$ ipython --no-banner

In [1]: import numpy as np

In [2]: import numpy.linalg as la

In [3]: np.set_printoptions(precision=2, suppress=True, linewidth=200)

In [4]: def rd(a):
   ...:     return np.round(a, 2) + 0
   ...: 

In [5]: K = np.load("out2.npy")

In [6]: K
Out[6]: 
array([[ 1, -2,  4, -8],
       [ 1, -1,  1, -1],
       [ 1,  0,  0,  0],
       [ 1,  1,  1,  1],
       [ 1,  2,  4,  8]])

In [7]: M2 = np.c_[K[:, :3] @ np.array([[-1, 7, -5], [5, -7, 5], [5, 4, 2]]), np.array([-3, -2, -1, 2, 2])]

In [8]: M2
Out[8]: 
array([[ 9, 37, -7, -3],
       [-1, 18, -8, -2],
       [-1,  7, -5, -1],
       [ 9,  4,  2,  2],
       [29,  9, 13,  2]])

In [9]: rd(la.norm(M2 - K @ la.lstsq(K, M2)[0], axis=0))
Out[9]: array([0.  , 0.  , 0.  , 0.84])

In [10]: rd(la.norm(la.qr(K)[0].T @ M2, axis=0) ** 2 / ((M2 ** 2).sum(axis=0) + 1e-12))
Out[10]: array([1.  , 1.  , 1.  , 0.97])

In [11]: M2 = np.array([[3, -5], [-2, 5], [0, -3], [-5, -3]])

In [12]: np.einsum("ik,kj->ji", K, M2)
Out[12]: 
array([[ 47,  10,   3,  -4, -41],
       [ -3, -10,  -5,  -6, -31]])

In [13]: la.matrix_rank(K @ M2)
Out[13]: np.int64(2)

In [14]: la.matrix_rank(np.vstack([K, M2.T]))
Out[14]: np.int64(4)

In [15]: x0 = np.array([0, -2, 1, -2])

In [16]: h1 = np.maximum(K @ x0, 0)

In [17]: K.T @ h1
Out[17]: array([  29,  -53,  101, -197])

In [18]: np.maximum(K @ x0, 0) - np.maximum(-K @ x0, 0)
Out[18]: array([ 24,   5,   0,  -3, -16])

In [19]: h1
Out[19]: array([24,  5,  0,  0,  0])

In [20]: f = np.array([1, 2, -2])

In [21]: np.correlate(K[3], K[1], "full")
Out[21]: array([-1,  0, -1,  0,  1,  0,  1])

In [22]: np.polyval(f, K[3])
Out[22]: array([1, 1, 1, 1])

In [23]: t = np.radians(72)

In [24]: r_ = np.eye(4)

In [25]: r_[0, 0] = r_[1, 1] = np.cos(t)

In [26]: r_[0, 1], r_[1, 0] = -np.sin(t), np.sin(t)

In [27]: rd(r_)
Out[27]: 
array([[ 0.31, -0.95,  0.  ,  0.  ],
       [ 0.95,  0.31,  0.  ,  0.  ],
       [ 0.  ,  0.  ,  1.  ,  0.  ],
       [ 0.  ,  0.  ,  0.  ,  1.  ]])

In [28]: M2 = K @ r_.T

In [29]: rd(np.abs(M2 - K).max(axis=0))
Out[29]: array([2.59, 2.33, 0.  , 0.  ])

In [30]: rd(la.det(r_)), rd(np.trace(r_))
Out[30]: (np.float64(1.0), np.float64(2.62))

In [31]: m1 = np.loadtxt("layer0.csv", delimiter=",")

In [32]: m1
Out[32]: 
array([[ 2.48,  2.02,  0.51, -0.19, -1.6 , -1.14, -1.54, -1.93, -0.02, -1.04,  0.41,  1.11, -0.62, -2.42,  3.22],
       [ 0.67,  1.44, -2.45,  0.9 ,  1.54, -0.68,  1.08, -1.71, -0.72,  1.13, -0.2 , -0.7 ,  1.26,  0.46, -1.42],
       [-1.33,  1.6 ,  1.97, -0.71, -0.56,  1.2 ,  0.41,  1.44,  2.44, -0.67, -0.35,  0.9 , -0.66, -1.13,  1.83],
       [ 0.32, -1.66,  1.62,  0.37,  2.69, -0.09,  0.58, -0.39,  0.81, -0.21, -0.43, -0.2 , -1.79,  1.78,  2.29],
       [ 3.48,  1.83,  1.05, -0.92, -0.71, -0.24, -2.47, -2.33, -0.16, -1.49,  0.35,  1.08,  0.14, -0.93,  2.77],
       [ 1.38, -0.32,  2.19, -1.26, -2.46,  0.44, -0.97,  1.24,  1.93, -1.22, -0.05,  0.79, -2.32, -0.41,  2.19],
       [-0.79, -0.98, -1.18,  0.13,  0.16, -0.47,  0.19, -0.12, -0.67, -0.21,  0.38, -1.55, -0.71, -0.21, -0.3 ]])

In [33]: M2 = np.array([[0, 1],
    ...:     [0, 2],
    ...:     [1, 0],
    ...:     [1, -1],
    ...:     [2, 0],
    ...:     [1, 1],
    ...:     [1, 1],
    ...:     [0, 0],
    ...:     [-2, 1],
    ...:     [-1, -2],
    ...:     [2, 0],
    ...:     [0, -1],
    ...:     [-1, -1],
    ...:     [0, 0],
    ...:     [0, 2]])

In [34]: rd(np.einsum("ij,ij->i", m1, m1))
Out[34]: array([39.57, 22.4 , 25.11, 25.89, 41.59, 33.3 ,  6.97])

In [35]: la.matrix_rank(np.vstack([m1, M2.T]))
Out[35]: np.int64(9)
